>>> import numpy as np
>>> np.set_printoptions(suppress=True, linewidth=120)
>>> rnd = lambda a: np.round(a, 3) + 0
>>> J = np.array([[-2.0, 1.0, 0.0, 0.0, 0.0],
...     [0.0, -2.0, 1.0, 0.0, 0.0],
...     [0.0, 0.0, -2.0, 1.0, 0.0],
...     [0.0, 0.0, 0.0, -2.0, 1.0],
...     [0.0, 0.0, 0.0, 0.0, -2.0]])
>>> rnd(np.linalg.det(J[::-1]))
np.float64(-32.0)
>>> np.poly(J)
array([ 1., 10., 40., 80., 80., 32.])
>>> rnd(np.linalg.eigvals(J))
array([-2., -2., -2., -2., -2.])
>>> vec = np.array([-2, 0, -3, 2, 3])
>>> rhs = J @ vec
>>> rhs
array([ 4., -3.,  8., -1., -6.])
>>> rnd(np.linalg.solve(J, rhs))
array([-2.,  0., -3.,  2.,  3.])
>>> rnd(np.linalg.solve(J.T, J[0]))
array([1., 0., 0., 0., 0.])
>>> rnd(np.linalg.solve(J, J[:, 4]))
array([0., 0., 0., 0., 1.])
>>> E = np.load("block2.npy")
>>> E
array([[ 1.,  3.,  0.,  0.,  0.],
       [ 3., -2.,  3.,  0.,  0.],
       [ 0.,  3.,  3.,  3.,  0.],
       [ 0.,  0.,  3., -3.,  3.],
       [ 0.,  0.,  0.,  3., -1.]])
>>> vals, vecs = np.linalg.eig(E)
>>> rnd(np.sort(np.linalg.eigvals(E.T)))
array([-6.197, -4.334,  0.42 ,  2.361,  5.75 ])
>>> rnd(E @ vecs[:, 0] - vals[0] * vecs[:, 0])
array([0., 0., 0., 0., 0.])
>>> rnd(np.sort(np.linalg.eigvals(np.linalg.inv(E))))
array([-0.231, -0.161,  0.174,  0.424,  2.383])
>>> vals, vecs = np.linalg.eigh(E)
>>> np.abs(vecs[:, -1]).round(6).argmax()
np.int64(2)
>>> vec = np.array([2, 2, 0, 1, 0])
>>> h = np.maximum(E @ vec, 0)
>>> np.flatnonzero(h > 1e-9)
array([0, 1, 2, 4])
>>> E * (h > 1e-9)[:, None]
array([[ 1.,  3.,  0.,  0.,  0.],
       [ 3., -2.,  3.,  0.,  0.],
       [ 0.,  3.,  3.,  3.,  0.],
       [ 0.,  0.,  0., -0.,  0.],
       [ 0.,  0.,  0.,  3., -1.]])
>>> h
array([8., 2., 9., 0., 3.])
>>> np.maximum(E @ (3 * vec), 0)
array([24.,  6., 27.,  0.,  9.])
>>> rnd(np.tanh(E @ vec))
array([ 1.   ,  0.964,  1.   , -0.995,  0.995])
>>> E.T @ h
array([14., 47., 33., 36., -3.])
>>> vals, vecs = np.linalg.eigh(E)
>>> vec = np.array([2, 3, 3, 0, 0])
>>> (np.sign(vecs[:, -1].round(6)) == np.sign(vecs[0, -1].round(6))).astype(int)
array([1, 1, 1, 1, 1])
>>> np.abs(E).sum(axis=1).max(), rnd(np.abs(vals).max())
(np.float64(9.0), np.float64(6.197))
>>> rng = np.random.default_rng(74842)
>>> other = E + rng.integers(-2, 3, (5, 4)) @ rng.integers(-2, 3, (4, 5))
>>> other
array([[ 3.,  4.,  3.,  1.,  1.],
       [ 1., -4.,  3.,  2., -6.],
       [ 4.,  6.,  3., -3.,  6.],
       [-5.,  8.,  7., -8., -2.],
       [-4.,  1.,  3.,  6., -8.]])
>>> other - E
array([[ 2.,  1.,  3.,  1.,  1.],
       [-2., -2.,  0.,  2., -6.],
       [ 4.,  3.,  0., -6.,  6.],
       [-5.,  8.,  4., -5., -5.],
       [-4.,  1.,  3.,  3., -7.]])
>>> np.linalg.matrix_rank(other - E, tol=1e-8)
np.int64(4)
>>> F = np.load("out9.npy")
>>> rnd(F)
array([[-0.802,  1.417,  0.611, -0.404, -0.902],
       [-1.514, -0.937, -0.537,  0.351, -0.646],
       [ 0.624, -0.599, -0.323, -1.403, -1.086],
       [-0.624,  0.477, -1.054, -1.065,  1.067],
       [ 0.535,  0.726, -1.458,  0.782, -0.671]])
>>> rnd(F.T @ F)
array([[4., 0., 0., 0., 0.],
       [0., 4., 0., 0., 0.],
       [0., 0., 4., 0., 0.],
       [0., 0., 0., 4., 0.],
       [0., 0., 0., 0., 4.]])
>>> other = np.array([[3, 0, 2, 3], [3, 1, 1, 3], [2, 0, 0, 1], [0, 3, 0, 3]])
>>> W0 = other + other.T
>>> W0
array([[6, 3, 4, 3],
       [3, 2, 1, 6],
       [4, 1, 0, 1],
       [3, 6, 1, 6]])
>>> # equal to its transpose
>>> other = np.array([[7, 2, 5], [5, 5, 0]])
>>> basis = np.kron(other, W0)
>>> basis.shape
(8, 12)
>>> basis
array([[42, 21, 28, 21, 12,  6,  8,  6, 30, 15, 20, 15],
       [21, 14,  7, 42,  6,  4,  2, 12, 15, 10,  5, 30],
       [28,  7,  0,  7,  8,  2,  0,  2, 20,  5,  0,  5],
       [21, 42,  7, 42,  6, 12,  2, 12, 15, 30,  5, 30],
       [30, 15, 20, 15, 30, 15, 20, 15,  0,  0,  0,  0],
       [15, 10,  5, 30, 15, 10,  5, 30,  0,  0,  0,  0],
       [20,  5,  0,  5, 20,  5,  0,  5,  0,  0,  0,  0],
       [15, 30,  5, 30, 15, 30,  5, 30,  0,  0,  0,  0]])
>>> rnd(np.linalg.norm(basis, 2)), rnd(np.linalg.norm(other, 2) * np.linalg.norm(W0, 2))
(np.float64(144.544), np.float64(144.544))
>>> vals, vecs = np.linalg.eigh(W0)
>>> vec = np.array([2, -3, -2, 4])
>>> vec @ W0 @ vec
np.int64(-30)
>>> (np.sign(vecs[:, -1].round(6)) == np.sign(vecs[0, -1].round(6))).astype(int)
array([1, 1, 1, 1])
>>> rnd(vecs * np.maximum(vals, 0) @ vecs.T)
array([[6.466, 2.786, 3.16 , 3.078],
       [2.786, 3.625, 1.073, 4.905],
       [3.16 , 1.073, 1.579, 1.078],
       [3.078, 4.905, 1.078, 6.748]])
>>> np.abs(W0).sum(axis=1).max(), rnd(np.abs(vals).max())
(np.int64(16), np.float64(13.712))
>>> rnd(vec @ W0 @ vec / (vec @ vec)), rnd(vals[0]), rnd(vals[-1])
(np.float64(-0.909), np.float64(-2.418), np.float64(13.712))
>>> vals, vecs = np.linalg.eig(W0)
>>> rnd(np.sort(np.linalg.eigvals(W0 @ W0)))
array([  4.   ,   5.845,  22.146, 188.009])
>>> rnd(W0 @ vecs[:, 0] - vals[0] * vecs[:, 0])
array([0., 0., 0., 0.])
>>> rnd(np.prod(vals))
np.float64(312.0)
>>> X = np.loadtxt("arr.csv", delimiter=",")
>>> X
array([[-18., -12.,  -9., -18.],
       [ 14.,   8.,   8.,  15.],
       [  1.,   5.,   1.,  -3.],
       [ -2.,   2.,  -6.,  -4.],
       [ -5.,   1.,  -2.,  -9.]])
>>> # null space of dimension 1
>>> other = W0[0, 0] * W0[1:] - np.outer(W0[1:, 0], W0[0])
>>> other
array([[  0,   3,  -6,  27],
       [  0,  -6, -16,  -6],
       [  0,  27,  -6,  27]])
>>> rnd(W0[:, 0] / W0[0, 0])
array([1.   , 0.5  , 0.667, 0.5  ])
>>> other.ravel(order="F")
array([  0,   0,   0,   3,  -6,  27,  -6, -16,  -6,  27,  -6,  27])
>>> other.reshape(2, -1)
array([[  0,   3,  -6,  27,   0,  -6],
       [-16,  -6,   0,  27,  -6,  27]])
>>> blk = other.reshape(3, 2, -1)
>>> np.swapaxes(blk, 1, 2)[2]
array([[ 0, -6],
       [27, 27]])
>>> np.einsum("ihd,ihd->ih", blk, blk)
array([[  9, 765],
       [ 36, 292],
       [729, 765]])
>>> blk[:, 0]
array([[ 0,  3],
       [ 0, -6],
       [ 0, 27]])
>>> np.einsum("ihd,jhd->hij", blk, blk).shape
(2, 3, 3)
>>> U, sv, vt = np.linalg.svd(X, full_matrices=False)
>>> np.abs(U[:, 0]).round(6).argmax()
np.int64(0)
>>> U.shape, sv.shape, vt.shape
((5, 4), (4,), (4, 4))
>>> rnd(U.T @ X @ vt.T)
array([[39.062,  0.   ,  0.   ,  0.   ],
       [ 0.   ,  8.974,  0.   ,  0.   ],
       [ 0.   ,  0.   ,  4.752,  0.   ],
       [ 0.   ,  0.   ,  0.   ,  0.   ]])
>>> (sv > 1e-8).sum()
np.int64(3)
>>> rnd(sv)
array([39.062,  8.974,  4.752,  0.   ])
>>> rnd(vt @ vt.T)
array([[1., 0., 0., 0.],
       [0., 1., 0., 0.],
       [0., 0., 1., 0.],
       [0., 0., 0., 1.]])
>>> np.allclose(U * sv @ vt, X)
True
>>> rnd(np.sqrt((sv ** 2).sum())), rnd(np.linalg.norm(X))
(np.float64(40.361), np.float64(40.361))
>>> rnd(U.T @ U)
array([[1., 0., 0., 0.],
       [0., 1., 0., 0.],
       [0., 0., 1., 0.],
       [0., 0., 0., 1.]])
>>> rnd(np.cumsum(sv ** 2) / np.sum(sv ** 2))
array([0.937, 0.986, 1.   , 1.   ])
>>> rnd(np.abs(vt[0]))
array([0.599, 0.344, 0.329, 0.643])
>>> data = np.load("run3.npy")
>>> data
array([[2, 2, 3, 0],
       [3, 3, 4, 1],
       [4, 4, 5, 2],
       [3, 3, 4, 1],
       [3, 3, 4, 1]])
>>> u, r1 = data[4], data[3]
>>> u @ r1
np.int64(35)
>>> p = (u @ r1) / (u @ u) * u
>>> (r1 - p) @ u
np.float64(0.0)
>>> r1 - p
array([0., 0., 0., 0.])
>>> p
array([3., 3., 4., 1.])
>>> np.linalg.matrix_rank(np.outer(u, r1))
np.int64(1)
>>> rnd(np.linalg.norm(u + r1) ** 2 + np.linalg.norm(u - r1) ** 2)
np.float64(140.0)
>>> U, sv, vt = np.linalg.svd(data)
>>> vecs = vt[:(sv > 1e-8).sum()]
>>> vec = data[1] + -1 * data[0] + rng.integers(2) * np.eye(4)[2]
>>> vec
array([1., 1., 1., 1.])
>>> rnd(np.linalg.norm(vec - vecs.T @ vecs @ vec))
np.float64(0.0)
>>> np.allclose(vecs.T @ vecs @ vec, vec)
True
>>> rnd(np.diag(vecs.T @ vecs))
array([0.263, 0.263, 0.579, 0.895])
